$ ipython --no-banner

In [1]: import numpy as np

In [2]: np.set_printoptions(precision=2, suppress=True, linewidth=100)

In [3]: tidy = lambda a: np.round(a, 2) + 0

In [4]: A = np.array([[0.9, -0.8, 0.2], [1.0, 0.2, -0.3], [-0.9, 0.3, -2.1]])

In [5]: x0 = np.array([0, 2, 3])

In [6]: h = np.maximum(A @ x0, 0)

In [7]: tidy(np.tanh(A @ x0))
Out[7]: array([-0.76, -0.46, -1.  ])

In [8]: tidy(np.maximum(A @ x0, 0) - np.maximum(-A @ x0, 0))
Out[8]: array([-1. , -0.5, -5.7])

In [9]: B = np.linalg.inv(A)

In [10]: tidy(A @ B)
Out[10]: 
array([[1., 0., 0.],
       [0., 1., 0.],
       [0., 0., 1.]])

In [11]: tidy(np.linalg.det(A) * B)
Out[11]: 
array([[-0.33, -1.62,  0.2 ],
       [ 2.37, -1.71,  0.47],
       [ 0.48,  0.45,  0.98]])

In [12]: tidy(np.sort(np.abs(np.linalg.eigvals(A))))
Out[12]: array([1.02, 1.02, 2.03])

In [13]: tidy(A @ A)
Out[13]: 
array([[-0.17, -0.82,  0.  ],
       [ 1.37, -0.85,  0.77],
       [ 1.38,  0.15,  4.14]])

In [14]: np.allclose(A, A.T)
Out[14]: False

In [15]: tidy(np.linalg.matrix_power(A, 3))
Out[15]: 
array([[-0.97, -0.03,  0.21],
       [-0.31, -1.03, -1.09],
       [-2.33,  0.17, -8.46]])

In [16]: tidy((A + A.T) / 2)
Out[16]: 
array([[ 0.9 ,  0.1 , -0.35],
       [ 0.1 ,  0.2 ,  0.  ],
       [-0.35,  0.  , -2.1 ]])

In [17]: np.allclose(A @ A.T, A.T @ A)
Out[17]: False

In [18]: tidy(np.abs(np.linalg.eigvals(A)).max())
Out[18]: np.float64(2.03)

In [19]: (A - A.T) / 2
Out[19]: 
array([[ 0.  , -0.9 ,  0.55],
       [ 0.9 ,  0.  , -0.3 ],
       [-0.55,  0.3 ,  0.  ]])
